$ python -q
>>> import numpy as np
>>> np.set_printoptions(suppress=True, linewidth=100)
>>> X = np.loadtxt("test14.csv", delimiter=",")
>>> X
array([[ 7.21,  0.3 ,  6.92],
       [-2.94,  8.51,  4.35],
       [ 2.34,  4.89, -8.4 ],
       [ 4.25, -8.84,  1.95],
       [ 1.69,  3.66,  9.15],
       [ 3.9 ,  4.76,  7.89],
       [-9.23, -2.48, -2.96],
       [ 4.29, -4.24,  7.98],
       [-1.64, -4.65,  8.7 ],
       [-3.74, -7.41, -5.57],
       [-4.59, -7.81,  4.24],
       [ 6.67, -5.58,  4.94],
       [-8.52, -1.2 ,  5.09],
       [ 7.92,  1.25,  5.97],
       [-4.81, -6.64,  5.73],
       [ 7.07,  6.38,  3.05],
       [-9.84, -1.04,  1.42],
       [ 7.5 , -0.12, -6.61],
       [-5.8 , -5.62, -5.9 ],
       [ 6.04,  1.55, -7.82],
       [-2.75,  8.5 , -4.48],
       [-4.27,  2.2 ,  8.77],
       [-8.24, -1.77, -5.38],
       [-7.29,  6.6 , -1.82],
       [ 2.04,  0.01, -9.79],
       [ 7.93, -5.88, -1.58],
       [-4.31,  2.41, -8.69],
       [ 0.82, -3.19, -9.44],
       [ 8.35, -1.6 ,  5.27],
       [ 4.98,  8.61,  1.04],
       [ 6.12,  7.6 , -2.21]])
>>> x0 = np.array([-2, 1, 0])
>>> rhs = X @ x0
>>> np.round(np.linalg.solve(X.T @ X, X.T @ rhs), 2) + 0
array([-2.,  1.,  0.])
>>> rng = np.random.default_rng(9676)
>>> rhs = rhs + 0.3 * rng.normal(size=31)
>>> rhs.round(2)
array([-14.39,  14.12,  -0.05, -17.11,   0.28,  -2.66,  16.74, -13.01,  -1.59,  -0.15,   1.5 ,
       -18.57,  16.31, -14.62,   3.02,  -8.24,  18.44, -15.01,   5.73, -10.64,  14.74,  10.43,
        14.32,  21.19,  -3.72, -21.48,  11.59,  -4.68, -18.  ,  -1.17,  -4.78])
>>> c, *_ = np.linalg.lstsq(X, rhs)
>>> np.round(np.linalg.norm(rhs - X @ c), 2)
np.float64(1.79)
>>> c.round()
array([-2.,  1., -0.])
>>> arr = np.load("a.npy")
>>> arr
array([[2, 0, 0, 0],
       [0, 0, 2, 0],
       [0, 3, 0, 0],
       [0, 0, 0, 1]])
>>> arr[4]
Traceback (most recent call last):
  File "<python-input-15>", line 1, in <module>
    arr[4]
    ~~~^^^
IndexError: index 4 is out of bounds for axis 0 with size 4
>>> arr.sum(axis=1)
array([2, 2, 3, 1])
>>> np.abs(arr).max()
np.int64(3)
>>> arr.mean(axis=0)
array([0.5 , 0.75, 0.5 , 0.25])
>>> np.round(np.linalg.norm(arr), 2)
np.float64(4.24)
>>> np.linalg.matrix_rank(arr)
np.int64(4)
>>> np.diff(arr, axis=0)
array([[-2,  0,  2,  0],
       [ 0,  3, -2,  0],
       [ 0, -3,  0,  1]])
>>> arr - arr[0]
array([[ 0,  0,  0,  0],
       [-2,  0,  2,  0],
       [-2,  3,  0,  0],
       [-2,  0,  0,  1]])
>>> (arr + arr.T) / 2
array([[2. , 0. , 0. , 0. ],
       [0. , 0. , 2.5, 0. ],
       [0. , 2.5, 0. , 0. ],
       [0. , 0. , 0. , 1. ]])
>>> np.allclose(arr @ arr.T, arr.T @ arr)
False
>>> (arr - arr.T) / 2
array([[ 0. ,  0. ,  0. ,  0. ],
       [ 0. ,  0. , -0.5,  0. ],
       [ 0. ,  0.5,  0. ,  0. ],
       [ 0. ,  0. ,  0. ,  0. ]])
>>> np.linalg.matrix_power(arr, 3)
array([[ 8,  0,  0,  0],
       [ 0,  0, 12,  0],
       [ 0, 18,  0,  0],
       [ 0,  0,  0,  1]])
>>> np.round(np.linalg.det(arr), 2)
np.float64(-12.0)
>>> J = np.load("w.npy")
>>> J
array([[ 2., -3.,  0.],
       [-3.,  1., -3.],
       [ 0., -3.,  0.]])
>>> z = rng.permutation(3)
>>> z
array([1, 0, 2])
>>> A2 = J[z][:, z]
>>> np.allclose(A2, J)
False
>>> A2
array([[ 1., -3., -3.],
       [-3.,  2.,  0.],
       [-3.,  0.,  0.]])
>>> np.trace(A2)
np.float64(3.0)
>>> z = rng.permutation(3)
>>> A2 = J[:, z] * rng.choice([-1, 1], 3)
>>> A2
array([[-0., -2., -3.],
       [ 3.,  3.,  1.],
       [-0., -0., -3.]])
>>> U, _, Vh = np.linalg.svd(J.T @ A2)
>>> np.round(np.linalg.lstsq(J, A2)[0], 2) + 0
array([[ 0., -1.,  0.],
       [ 0.,  0.,  1.],
       [-1.,  0.,  0.]])
>>> z
array([2, 0, 1])
>>> m1 = np.array([[5, 1, 5, 4, 4, 0],
...     [5, 2, 5, 1, 5, 4],
...     [4, 2, 1, 0, 4, 2],
...     [2, 5, 1, 0, 3, 5],
...     [2, 4, 5, 4, 5, 5],
...     [-5, -3, -5, 2, -6, -8]])
>>> rank = np.linalg.matrix_rank(m1)
>>> rank
np.int64(5)
>>> null = np.linalg.svd(m1)[2][rank:].T
>>> np.round(null[:, 0] / null[np.abs(null[:, 0]).round(6).argmax(), 0], 2)
array([ 0.7 , -0.75, -0.73,  0.87, -0.65,  1.  ])
>>> np.round(null @ null.T, 2)
array([[ 0.13, -0.14, -0.14,  0.16, -0.12,  0.19],
       [-0.14,  0.15,  0.15, -0.17,  0.13, -0.2 ],
       [-0.14,  0.15,  0.14, -0.17,  0.13, -0.19],
       [ 0.16, -0.17, -0.17,  0.2 , -0.15,  0.23],
       [-0.12,  0.13,  0.13, -0.15,  0.11, -0.17],
       [ 0.19, -0.2 , -0.19,  0.23, -0.17,  0.27]])
>>> [int(np.linalg.matrix_rank(m1[:, :j + 1])) for j in range(6)]
[1, 2, 3, 4, 5, 5]
>>> null.shape
(6, 1)
